% python3 -q
>>> import numpy as np
>>> np.set_printoptions(precision=3, suppress=True, linewidth=160, legacy="1.25")
>>> X = np.loadtxt("layer19.csv", delimiter=",")
>>> print(X)
[[2. 1. 0. 0. 0. 0.]
 [2. 7. 0. 0. 0. 0.]
 [9. 1. 0. 0. 0. 0.]
 [0. 0. 2. 1. 0. 0.]
 [0. 0. 2. 7. 0. 0.]
 [0. 0. 9. 1. 0. 0.]
 [0. 0. 0. 0. 2. 1.]
 [0. 0. 0. 0. 2. 7.]
 [0. 0. 0. 0. 9. 1.]]
>>> x = np.array([0, 4, 2, -2, -3, 2])
>>> rhs = X @ x
>>> coef, lr = np.zeros(6), 1 / np.linalg.norm(X, 2) ** 2
>>> for i in range(15):
...     coef -= lr * X.T @ (X @ coef - rhs)
...     if i % 5 == 0: print(i, round(np.linalg.norm(X @ coef - rhs), 3))
... 
0 21.001
5 1.914
10 0.174
>>> print(round(np.linalg.cond(X), 3))
1.621
>>> P = X @ np.linalg.solve(X.T @ X, X.T)
>>> print(P)
[[ 0.049  0.109  0.187  0.     0.     0.     0.     0.     0.   ]
 [ 0.109  0.987 -0.021  0.     0.     0.     0.     0.     0.   ]
 [ 0.187 -0.021  0.963  0.     0.     0.     0.     0.     0.   ]
 [ 0.     0.     0.     0.049  0.109  0.187  0.     0.     0.   ]
 [ 0.     0.     0.     0.109  0.987 -0.021  0.     0.     0.   ]
 [ 0.     0.     0.     0.187 -0.021  0.963  0.     0.     0.   ]
 [ 0.     0.     0.     0.     0.     0.     0.049  0.109  0.187]
 [ 0.     0.     0.     0.     0.     0.     0.109  0.987 -0.021]
 [ 0.     0.     0.     0.     0.     0.     0.187 -0.021  0.963]]
>>> print(P @ X[:, 3])
[0. 0. 0. 1. 7. 1. 0. 0. 0.]
>>> vals, vecs = np.linalg.eigh(P)
>>> x = np.array([2, 3, -1, -3, 0, -1, 2, -3, 2])
>>> print(vecs * np.abs(vals) @ vecs.T)
[[ 0.049  0.109  0.187  0.     0.     0.     0.     0.     0.   ]
 [ 0.109  0.987 -0.021  0.     0.     0.     0.     0.     0.   ]
 [ 0.187 -0.021  0.963  0.     0.     0.     0.     0.     0.   ]
 [ 0.     0.     0.     0.049  0.109  0.187  0.     0.     0.   ]
 [ 0.     0.     0.     0.109  0.987 -0.021  0.     0.     0.   ]
 [ 0.     0.     0.     0.187 -0.021  0.963  0.     0.     0.   ]
 [ 0.     0.     0.     0.     0.     0.     0.049  0.109  0.187]
 [ 0.     0.     0.     0.     0.     0.     0.109  0.987 -0.021]
 [ 0.     0.     0.     0.     0.     0.     0.187 -0.021  0.963]]
>>> print(np.round(x @ P @ x, 3))
26.649
>>> print(np.round(np.linalg.eigvalsh(P[1:, 1:]), 3) + 0)
[0.    0.    0.951 1.    1.    1.    1.    1.   ]
>>> A2 = X / np.linalg.norm(X, axis=1, keepdims=True)
>>> C2 = A2 @ A2.T
>>> print((C2 - 2 * np.eye(9)).round(6).argmax(axis=1))
[2 0 0 5 3 3 8 6 6]
>>> print(np.round(np.degrees(np.arccos(np.clip(C2[2, 0], -1, 1))), 3))
20.225
>>> print(np.linalg.norm(A2, axis=1))
[1. 1. 1. 1. 1. 1. 1. 1. 1.]
>>> print(np.argwhere(np.triu(np.abs(C2) > 0.95, 1)))
[]
>>> print((np.abs(C2) > 0.9).astype(int))
[[1 0 1 0 0 0 0 0 0]
 [0 1 0 0 0 0 0 0 0]
 [1 0 1 0 0 0 0 0 0]
 [0 0 0 1 0 1 0 0 0]
 [0 0 0 0 1 0 0 0 0]
 [0 0 0 1 0 1 0 0 0]
 [0 0 0 0 0 0 1 0 1]
 [0 0 0 0 0 0 0 1 0]
 [0 0 0 0 0 0 1 0 1]]
